$ ipython --no-banner

In [1]: import numpy as np

In [2]: import numpy.linalg as la

In [3]: np.set_printoptions(suppress=True, linewidth=120)

In [4]: M = np.array([[3, -3, 1, 1], [0, 0, -2, -3], [1, -1, -3, -2]])

In [5]: M
Out[5]: 
array([[ 3, -3,  1,  1],
       [ 0,  0, -2, -3],
       [ 1, -1, -3, -2]])

In [6]: T = np.stack([M, 5 * M, M[::-1]])

In [7]: T.shape
Out[7]: (3, 3, 4)

In [8]: (T @ M.T).shape
Out[8]: (3, 3, 3)

In [9]: T.sum(axis=0)
Out[9]: 
array([[ 19, -19,   3,   4],
       [  0,   0, -14, -21],
       [  9,  -9, -17, -11]])

In [10]: np.round(la.norm(T, axis=(1, 2)), 2)
Out[10]: array([ 6.93, 34.64,  6.93])

In [11]: C2 = M.T @ M

In [12]: np.round(la.eigvalsh(C2)[::-1], 2) + 0
Out[12]: array([27.14, 19.91,  0.95,  0.  ])

In [13]: np.trace(C2), (M ** 2).sum()
Out[13]: (np.int64(48), np.int64(48))

In [14]: C2
Out[14]: 
array([[ 10, -10,   0,   1],
       [-10,  10,   0,  -1],
       [  0,   0,  14,  13],
       [  1,  -1,  13,  14]])

In [15]: w1 = np.array([[-1, -2, 0, 2, 2],
    ...:     [-1, -1, 0, -1, 1],
    ...:     [0, -1, 0, -2, -1],
    ...:     [-1, 1, 1, -1, -1]])

In [16]: coef = np.array([0, 2, 0, 3, 0])

In [17]: hid = np.maximum(M @ w1 + coef, 0)

In [18]: la.matrix_rank(hid)
Out[18]: np.int64(3)

In [19]: print(hid)
[[ 0  0  1  9  1]
 [ 3  1  0 10  5]
 [ 2  2  0 14  6]]

In [20]: basis = np.array([[0, 8, -9], [5, -7, 9], [2, 1, -8], [7, 2, -1], [-4, 9, 0]])

In [21]: (hid @ basis).round(6).argmax(axis=1)
Out[21]: array([0, 1, 0])

In [22]: w1 @ basis
Out[22]: 
array([[ -4,  28, -11],
       [-16,   6,   1],
       [-15,  -6,  -7],
       [  4, -25,  11]])

In [23]: f = np.array([0, 1, 0])

In [24]: print(np.cross(hid[0, :3], hid[2, :3]))
[-2  2  0]

In [25]: np.correlate(hid[0], hid[2], "full")
Out[25]: array([  0,   0,   6,  68, 132,  16,  20,  20,   2])

In [26]: E = np.loadtxt("w.csv", delimiter=",")

In [27]: E
Out[27]: 
array([[-1.6 ,  0.03, -0.34],
       [-1.01, -0.01, -0.25],
       [-8.5 ,  0.  , -1.72],
       [ 5.23,  0.  ,  1.04],
       [-8.99,  0.  , -1.79],
       [-4.4 ,  0.  , -0.89],
       [-3.12,  0.01, -0.61],
       [-3.74,  0.03, -0.75],
       [ 9.01, -0.02,  1.84],
       [-3.7 ,  0.  , -0.74],
       [ 0.29,  0.  ,  0.08],
       [10.08,  0.04,  2.02],
       [-3.18, -0.02, -0.65],
       [ 2.45, -0.01,  0.49],
       [-6.87,  0.  , -1.37],
       [-1.54,  0.03, -0.32],
       [ 7.2 ,  0.04,  1.43],
       [-5.38,  0.03, -1.08],
       [ 5.49, -0.01,  1.1 ],
       [-0.56, -0.01, -0.1 ],
       [ 2.63,  0.  ,  0.59],
       [ 3.61,  0.01,  0.71],
       [-1.18,  0.01, -0.22]])

In [28]: left, sigma, VT = la.svd(E)

In [29]: np.argmax(sigma[:-1] / (sigma[1:] + 1e-6)) + 1
Out[29]: np.int64(1)

In [30]: sigma.round(2)
Out[30]: array([25.44,  0.1 ,  0.09])

In [31]: B = left[:, :1] @ np.diag(sigma[:1]) @ VT[:1]

In [32]: la.matrix_rank(B)
Out[32]: np.int64(1)

In [33]: la.matrix_rank(E, rtol=0.05)
Out[33]: np.int64(1)

In [34]: np.round(la.norm(E - B) / la.norm(E), 2)
Out[34]: np.float64(0.01)

In [35]: X = np.load("case18.npy")

In [36]: X
Out[36]: 
array([[-0.02, -0.02,  0.01],
       [ 0.  ,  0.  , -0.02],
       [ 0.  ,  0.01,  0.01],
       [ 0.57, -0.61,  0.63],
       [ 0.03, -0.01,  0.  ],
       [ 0.01, -0.01, -0.01],
       [ 0.58, -0.61,  0.57],
       [ 0.93, -0.89,  0.95],
       [ 0.6 , -0.6 ,  0.65],
       [ 0.  , -0.01, -0.04],
       [ 0.9 , -0.93,  0.91],
       [ 0.9 , -0.89,  0.87],
       [ 0.9 , -0.91,  0.91],
       [ 0.33, -0.32,  0.33],
       [ 0.3 , -0.31,  0.32],
       [ 0.57, -0.59,  0.6 ],
       [ 0.28, -0.32,  0.31],
       [-0.04,  0.02, -0.01],
       [ 0.58, -0.58,  0.6 ],
       [ 0.59, -0.6 ,  0.61],
       [ 0.02, -0.04,  0.01]])

In [37]: left, sigma, VT = la.svd(X)

In [38]: np.argmax(sigma[:-1] / (sigma[1:] + 1e-6)) + 1
Out[38]: np.int64(1)

In [39]: B = left[:, :1] @ np.diag(sigma[:1]) @ VT[:1]

In [40]: print(round(np.abs(X - B).max(), 2))
0.03

In [41]: la.matrix_rank(B)
Out[41]: np.int64(1)

In [42]: la.matrix_rank(X, rtol=0.05)
Out[42]: np.int64(1)

In [43]: B.round(2) + 0
Out[43]: 
array([[ 0.  ,  0.  ,  0.  ],
       [-0.01,  0.01, -0.01],
       [ 0.  ,  0.  ,  0.  ],
       [ 0.6 , -0.6 ,  0.61],
       [ 0.01, -0.01,  0.01],
       [ 0.  ,  0.  ,  0.  ],
       [ 0.58, -0.59,  0.59],
       [ 0.91, -0.92,  0.93],
       [ 0.61, -0.62,  0.62],
       [-0.01,  0.01, -0.01],
       [ 0.9 , -0.91,  0.92],
       [ 0.88, -0.89,  0.9 ],
       [ 0.9 , -0.91,  0.92],
       [ 0.32, -0.33,  0.33],
       [ 0.31, -0.31,  0.31],
       [ 0.58, -0.59,  0.59],
       [ 0.3 , -0.3 ,  0.31],
       [-0.02,  0.02, -0.02],
       [ 0.58, -0.59,  0.59],
       [ 0.59, -0.6 ,  0.61],
       [ 0.02, -0.02,  0.02]])

In [44]: r = la.matrix_rank(B)

In [45]: r
Out[45]: np.int64(1)

In [46]: null = la.svd(B)[2][r:].T

In [47]: [int(la.matrix_rank(B[:, :j + 1])) for j in range(3)]
Out[47]: [1, 1, 1]

In [48]: m1 = np.array([[-1, 0, 4],
    ...:     [-1, 0, 4],
    ...:     [0, -2, -5],
    ...:     [0, 0, 0],
    ...:     [-8, 9, -7],
    ...:     [-8, 7, -12],
    ...:     [0, 0, 0],
    ...:     [0, -2, -5],
    ...:     [-9, 9, -3],
    ...:     [0, 0, 0],
    ...:     [-9, 9, -3],
    ...:     [0, 0, 0],
    ...:     [0, -2, -5],
    ...:     [-8, 9, -7],
    ...:     [-1, 0, 4],
    ...:     [0, 0, 0],
    ...:     [0, 0, 0],
    ...:     [0, 0, 0]])

In [49]: # rows 0 and 1 are equal

In [50]: Xc = (m1 - m1.mean(axis=0)) / m1.std(axis=0)

In [51]: np.round(Xc.std(axis=0), 2)
Out[51]: array([1., 1., 1.])

In [52]: np.argwhere(np.abs(Xc) > 2)
Out[52]: array([[5, 2]])

In [53]: coef = la.lstsq(np.delete(Xc, 2, axis=1), Xc[:, 2])[0]

In [54]: np.abs(coef).argmax()
Out[54]: np.int64(0)

In [55]: coef.round(2)
Out[55]: array([1.98, 1.42])

In [56]: round(1 - np.var(Xc[:, 2] - np.delete(Xc, 2, axis=1) @ coef), 2)
Out[56]: np.float64(0.42)

In [57]: proj = m1 @ la.solve(m1.T @ m1, m1.T)

In [58]: np.allclose(proj @ proj, proj)
Out[58]: True

In [59]: print(np.round(np.diag(proj), 2))
[0.24 0.24 0.27 0.   0.25 0.39 0.   0.27 0.29 0.   0.29 0.   0.27 0.25 0.24 0.   0.   0.  ]

In [60]: la.matrix_rank(np.eye(18) - proj)
Out[60]: np.int64(15)

In [61]: mat = -1 * np.eye(3) + np.ones((3, 3))

In [62]: mat
Out[62]: 
array([[0., 1., 1.],
       [1., 0., 1.],
       [1., 1., 0.]])

In [63]: # symmetric, so the eigenvalues are real

In [64]: w, evecs = la.eigh(mat)

In [65]: x = np.array([0, -1, 1])

In [66]: (np.sign(evecs[:, -1].round(6)) == np.sign(evecs[0, -1].round(6))).astype(int)
Out[66]: array([1, 1, 1])

In [67]: np.abs(mat).sum(axis=1).max(), round(np.abs(w).max(), 2)
Out[67]: (np.float64(2.0), np.float64(2.0))

In [68]: x @ mat @ x / (x @ x), round(w[0], 2), round(float(w[-1]), 2)
Out[68]: (np.float64(-1.0), np.float64(-1.0), 2.0)

In [69]: x @ mat @ x
Out[69]: np.float64(-2.0)

In [70]: T = np.stack([mat, 2 * mat, mat[::-1]])

In [71]: print(np.round(la.norm(T, axis=(1, 2)), 2))
[2.45 4.9  2.45]

In [72]: print(la.matrix_rank(T))
[3 3 3]

In [73]: data = np.array([[1.0, -3.0, 3.0, 0.0],
    ...:     [-1.0, -3.0, 4.0, 0.0],
    ...:     [-3.0, 3.0, -5.0, 0.0],
    ...:     [0.0, 0.0, 0.0, 8.0]])

In [74]: data
Out[74]: 
array([[ 1., -3.,  3.,  0.],
       [-1., -3.,  4.,  0.],
       [-3.,  3., -5.,  0.],
       [ 0.,  0.,  0.,  8.]])

In [75]: B = la.invert(data)
---------------------------------------------------------------------------
AttributeError                            Traceback (most recent call last)
Cell In[75], line 1
----> 1 B = la.invert(data)

AttributeError: module 'numpy.linalg' has no attribute 'invert'

In [76]: B = la.inv(data)

In [77]: print(np.round(data @ B, 2) + 0)
[[1. 0. 0. 0.]
 [0. 1. 0. 0.]
 [0. 0. 1. 0.]
 [0. 0. 0. 1.]]

In [78]: print(np.round(la.det(data) * B, 2))
[[  24.  -48.  -24.   -0.]
 [-136.   32.  -56.   -0.]
 [ -96.   48.  -48.   -0.]
 [   0.    0.    0.   18.]]

In [79]: np.allclose(B, data.T)
Out[79]: False

In [80]: round(la.cond(data), 2)
Out[80]: np.float64(11.93)

In [81]: round(la.slogdet(data)[0], 2)
Out[81]: np.float64(1.0)
